$ python -q
>>> import numpy as np
>>> np.set_printoptions(precision=2, suppress=True, linewidth=120, sign=" ")
>>> def rnd(a):
...     return np.round(a, 2) + 0
... 
>>> A = np.array([[0.0, 0.0, 1.0, 2.0, -2.0, 1.0, -1.0],
...     [0.0, -1.0, 0.0, 0.0, 0.0, 0.0, 0.0],
...     [1.0, 0.0, 0.0, 2.0, -2.0, 1.0, -1.0],
...     [2.0, 0.0, 2.0, 3.0, -4.0, 2.0, -2.0],
...     [-2.0, 0.0, -2.0, -4.0, 3.0, -2.0, 2.0],
...     [1.0, 0.0, 1.0, 2.0, -2.0, 0.0, -1.0],
...     [-1.0, 0.0, -1.0, -2.0, 2.0, -1.0, 0.0]])
>>> q, R = np.linalg.qr(A)
>>> np.allclose(R.T @ R, A.T @ A)
True
>>> q.shape, R.shape
((7, 7), (7, 7))
>>> rnd(q.T @ q)
array([[ 1.,  0.,  0.,  0.,  0.,  0.,  0.],
       [ 0.,  1.,  0.,  0.,  0.,  0.,  0.],
       [ 0.,  0.,  1.,  0.,  0.,  0.,  0.],
       [ 0.,  0.,  0.,  1.,  0.,  0.,  0.],
       [ 0.,  0.,  0.,  0.,  1.,  0.,  0.],
       [ 0.,  0.,  0.,  0.,  0.,  1.,  0.],
       [ 0.,  0.,  0.,  0.,  0.,  0.,  1.]])
>>> rnd(np.abs(np.diag(R)))
array([ 3.32,  1.  ,  1.38,  1.7 ,  1.29,  1.05,  1.04])
>>> (A != 0).astype(int)
array([[ 0,  0,  1,  1,  1,  1,  1],
       [ 0,  1,  0,  0,  0,  0,  0],
       [ 1,  0,  0,  1,  1,  1,  1],
       [ 1,  0,  1,  1,  1,  1,  1],
       [ 1,  0,  1,  1,  1,  1,  1],
       [ 1,  0,  1,  1,  1,  0,  1],
       [ 1,  0,  1,  1,  1,  1,  0]])
>>> rnd(np.sort(np.linalg.eigvals(A).real))
array([-1., -1., -1., -1., -1., -1., 11.])
>>> A @ A
array([[ 11.,   0.,  10.,  20., -20.,  10., -10.],
       [  0.,   1.,   0.,   0.,   0.,   0.,   0.],
       [ 10.,   0.,  11.,  20., -20.,  10., -10.],
       [ 20.,   0.,  20.,  41., -40.,  20., -20.],
       [-20.,   0., -20., -40.,  41., -20.,  20.],
       [ 10.,   0.,  10.,  20., -20.,  11., -10.],
       [-10.,   0., -10., -20.,  20., -10.,  11.]])
>>> rnd(np.linalg.norm(A, 2) / np.linalg.norm(A))
np.float64(0.98)
>>> rnd(np.abs(np.linalg.svd(A)[2][-1]))
array([ 0.  ,  0.14,  0.84,  0.49,  0.15,  0.09,  0.09])
